% ipython --no-banner

In [1]: import numpy as np

In [2]: import numpy.linalg as la

In [3]: np.set_printoptions(precision=3, suppress=True, linewidth=140)

In [4]: F = np.loadtxt("data.csv", delimiter=",")

In [5]: print(F)
[[ -6.004 -10.933  11.253   3.798   5.996  -8.21 ]
 [ -0.508   3.924 -17.181   6.858   2.827   5.842]
 [  4.992   3.055  13.212 -11.293  -7.872  -1.308]
 [ -7.837 -10.78    1.633   9.664   9.497  -6.011]
 [  6.025   5.022  10.953 -11.829  -8.862   0.22 ]
 [  4.906   2.901  13.365 -11.236  -7.785  -1.423]
 [ -5.626  -4.236 -11.924  11.658   8.493   0.406]
 [ -3.612  -0.693 -15.231  10.214   6.42    2.991]
 [ -0.679  -5.49   17.177  -5.304  -1.356  -6.662]
 [ -2.908  -8.135  16.067  -1.988   1.546  -7.803]
 [  1.965   7.066 -16.721   3.457  -0.295   7.387]
 [ -7.642 -11.219   4.235   8.471   8.922  -6.814]
 [  5.829   4.631  11.449 -11.752  -8.683  -0.094]
 [ -6.204  -5.389 -10.465  11.888   9.021  -0.52 ]
 [ -6.613 -11.259   9.465   5.239   6.978  -7.987]
 [ -5.08  -10.25   13.257   1.867   4.595  -8.293]
 [  7.779  10.993  -2.718  -9.196  -9.285   6.362]]

In [6]: Xc = F - F.mean(axis=0)

In [7]: evecs = la.svd(Xc)[2][:2]

In [8]: other = Xc - Xc @ evecs.T @ evecs

In [9]: print(np.round(other.std(axis=0), 3) + 0)
[0. 0. 0. 0. 0. 0.]

In [10]: print(np.diag(evecs.T @ evecs))
[0.155 0.325 0.742 0.358 0.248 0.172]

In [11]: print(np.round(np.cov(Xc @ evecs.T, rowvar=False), 3) + 0)
[[235.181   0.   ]
 [  0.    167.992]]

In [12]: print([round(float(x), 3) for x in la.svd(F, compute_uv=False)[:3]])
[61.443, 54.998, 0.0]

In [13]: print(np.round(la.norm(F, 2) / la.norm(F), 3))
0.745

In [14]: print(np.argsort(-la.norm(F, axis=0).round(6), kind="stable")[:3])
[2 3 1]

In [15]: Xc = F - F.mean(axis=0)

In [16]: left, sig, vt = la.svd(Xc, full_matrices=False)

In [17]: print(np.abs(left[:, 0]).argmax())
6

In [18]: print(np.round(Xc.mean(axis=0), 3) + 0)
[0. 0. 0. 0. 0. 0.]

In [19]: print(vt[0] * np.sign(vt[0, np.abs(vt[0]).argmax()]))
[ 0.235  0.126  0.687 -0.554 -0.378 -0.085]

In [20]: M = np.load("m.npy")

In [21]: print(M)
[[ 3  3  3  3  3  3  3]
 [ 3  6  6  6  6  6  6]
 [ 3  6  9  9  9  9  9]
 [ 3  6  9 12 12 12 12]
 [ 3  6  9 12 15 15 15]
 [ 3  6  9 12 15 18 18]
 [ 3  6  9 12 15 18 21]]

In [22]: other = F / np.sqrt((F ** 2).mean(axis=1, keepdims=True))

In [23]: print(la.norm(other, axis=1))
[2.449 2.449 2.449 2.449 2.449 2.449 2.449 2.449 2.449 2.449 2.449 2.449 2.449 2.449 2.449 2.449 2.449]
